In [1]: import numpy as np

In [2]: import numpy.linalg as la

In [3]: np.set_printoptions(precision=1, suppress=True, linewidth=120)

In [4]: K = np.load("w.npy")

In [5]: print(K)
[[ 0.3  0.2  0.6  0.7 -0.5 -0.5 -1.4 -1.1 -1.  -0.2 -0.3  0.6]
 [-1.3 -1.  -1.2 -2.4  2.5  2.4  3.4  3.8  2.6  0.1  0.8 -1.1]
 [-0.8 -1.3 -0.9 -1.8  2.1  2.   3.5  2.5  1.7  0.   1.2 -1.4]
 [ 0.9  0.9  2.   2.9 -2.9 -2.9 -5.  -4.6 -3.   0.2 -1.2  1.3]
 [ 0.2  0.5  1.1  1.  -1.6 -1.1 -1.6 -2.  -1.2  0.7 -0.5  0.5]
 [-0.6 -0.6 -0.1 -0.5  0.8  1.   1.7  1.3  1.2  0.4  0.5 -0.1]
 [-1.8 -1.8 -1.5 -3.8  3.6  3.4  5.5  5.6  4.3 -0.1  1.8 -1.9]
 [ 1.6  1.2  0.7  2.2 -2.5 -2.2 -4.2 -4.  -2.8 -0.5 -1.7  1.3]
 [-0.1 -0.2 -0.1 -0.9  0.8  1.1  1.3  1.3  0.4  0.4  0.4 -0.8]
 [ 1.2  0.3  1.1  1.9 -1.9 -1.5 -2.3 -2.1 -1.8  0.1 -1.2  0.9]
 [ 0.7  0.7  0.   1.3 -1.3 -1.3 -1.6 -2.  -1.2  0.  -0.4  0.9]
 [-0.6  0.5  0.1 -0.3  0.2  0.2  0.9  0.5  0.5 -0.2  0.3 -0.2]
 [ 1.1  1.   1.   1.7 -1.9 -2.4 -2.6 -2.5 -1.8 -0.3 -0.8  0.5]
 [-0.4 -0.7  0.  -0.2  0.5  0.4  0.7  0.5  0.7  0.6  0.6 -0.1]
 [ 0.2  0.2  0.2  0.8 -0.8 -1.2 -1.8 -1.6 -1.2 -0.4 -0.2  0.5]
 [-0.4 -0.8  0.3 -0.9  1.5  1.1  1.6  1.2  1.1  0.3  0.6 -0.5]
 [-0.6 -0.6 -1.1 -2.   1.5  1.6  2.5  3.4  1.4  0.   1.1 -1. ]
 [-2.  -1.9 -1.9 -3.9  3.5  3.1  4.8  5.5  3.5  0.   1.4 -1.7]
 [ 1.6  1.8  2.   3.1 -3.1 -3.2 -4.8 -4.2 -2.8 -0.4 -2.2  1.5]
 [ 1.   0.8  0.8  1.8 -1.7 -1.5 -2.3 -2.6 -2.4 -0.1 -1.1  0.4]
 [ 0.5  0.5  1.1  0.9 -0.6 -1.2 -1.4 -1.1 -0.5  0.3 -0.8  0.7]
 [-1.2 -1.4 -1.3 -2.6  2.5  2.4  3.4  3.6  1.9  0.5  1.2 -1.2]
 [ 0.5  1.   0.9  1.4 -1.5 -0.8 -1.6 -1.9 -1.2  0.2 -0.3  0.7]
 [-0.6 -0.8 -0.6 -1.7  1.4  1.6  2.5  2.6  1.5  0.5  1.  -1.5]
 [-0.7 -1.  -0.5 -1.2  1.3  0.9  1.6  2.3  1.4 -0.5  0.2 -0.4]
 [-0.1  0.2 -0.1  0.4  0.2  0.1  0.   0.1  0.1 -0.2 -0.1 -0.3]
 [ 0.1 -0.2  0.1  0.4  0.2 -0.1 -0.1  0.  -0.6  0.1 -0.3 -0.2]
 [ 0.1 -0.6 -0.2 -1.   0.8  0.7  1.4  1.7  1.1  0.2 -0.2 -0.7]
 [ 1.3  1.1  1.1  3.1 -2.8 -3.3 -4.2 -4.2 -2.9  0.5 -0.7  1.8]]

In [6]: vec = np.array([1, 2, 0, 2, 2, 1, 2, 0, 1, 0, 0, 0])

In [7]: rhs = K @ vec

In [8]: print(np.round(la.solve(K.T @ K, K.T @ rhs), 1) + 0)
[1. 2. 0. 2. 2. 1. 2. 0. 1. 0. 0. 0.]

In [9]: print(np.round(la.pinv(K) @ K, 1) + 0)
[[1. 0. 0. 0. 0. 0. 0. 0. 0. 0. 0. 0.]
 [0. 1. 0. 0. 0. 0. 0. 0. 0. 0. 0. 0.]
 [0. 0. 1. 0. 0. 0. 0. 0. 0. 0. 0. 0.]
 [0. 0. 0. 1. 0. 0. 0. 0. 0. 0. 0. 0.]
 [0. 0. 0. 0. 1. 0. 0. 0. 0. 0. 0. 0.]
 [0. 0. 0. 0. 0. 1. 0. 0. 0. 0. 0. 0.]
 [0. 0. 0. 0. 0. 0. 1. 0. 0. 0. 0. 0.]
 [0. 0. 0. 0. 0. 0. 0. 1. 0. 0. 0. 0.]
 [0. 0. 0. 0. 0. 0. 0. 0. 1. 0. 0. 0.]
 [0. 0. 0. 0. 0. 0. 0. 0. 0. 1. 0. 0.]
 [0. 0. 0. 0. 0. 0. 0. 0. 0. 0. 1. 0.]
 [0. 0. 0. 0. 0. 0. 0. 0. 0. 0. 0. 1.]]

In [10]: rng = np.random.default_rng(8030)

In [11]: rhs = rhs + 0.1 * rng.normal(size=29)

In [12]: print(rhs.round(1) + 0)
[ -3.1   8.9   8.  -13.3  -5.6   4.5  12.8  -9.8   3.6  -6.1  -3.5   2.8  -6.7   1.3  -5.4   4.5   5.2   9.6 -10.5
  -5.7  -2.3   6.8  -2.8   5.3   3.    1.7   0.    3.  -10.4]

In [13]: beta, *_ = la.lstsq(K, rhs)

In [14]: print(round(la.norm(rhs - K @ beta), 1))
0.5

In [15]: print([round(float(la.norm(la.solve(K.T @ K + lam * np.eye(12), K.T @ rhs))), 2) for lam in (0, 1, 10, 100)])
[4.48, 3.01, 1.37, 1.02]

In [16]: print(beta.round())
[ 1.  2. -0.  2.  2.  1.  2.  0.  1.  0.  0.  0.]

In [17]: d = la.norm(K[:, None] - K[None], axis=-1)

In [18]: print(la.norm(K - K.mean(axis=0), axis=1))
[ 2.5  7.5  6.3  9.4  3.9  3.  11.6  8.2  2.7  5.2  3.9  1.5  5.7  1.7  3.3  3.3  5.7 10.9  9.7  5.5  3.   7.4  3.9
  5.2  4.   0.7  0.8  3.   9. ]

In [19]: print(d[16].round(6).argsort(kind="stable")[:4])
[16 23  2 21]

In [20]: print(d[:5, :5])
[[ 0.   9.9  8.7  7.1  1.9]
 [ 9.9  0.   2.  16.9 11.3]
 [ 8.7  2.   0.  15.7 10.1]
 [ 7.1 16.9 15.7  0.   5.7]
 [ 1.9 11.3 10.1  5.7  0. ]]

In [21]: print(d.shape)
(29, 29)

In [22]: print(la.matrix_rank(d ** 2))
14

In [23]: print(la.norm(K, axis=1))
[ 2.5  7.5  6.3  9.4  3.9  3.  11.6  8.2  2.7  5.2  3.9  1.5  5.7  1.7  3.2  3.3  5.7 10.9  9.7  5.5  3.   7.4  3.9
  5.2  4.   0.7  0.9  3.   9. ]
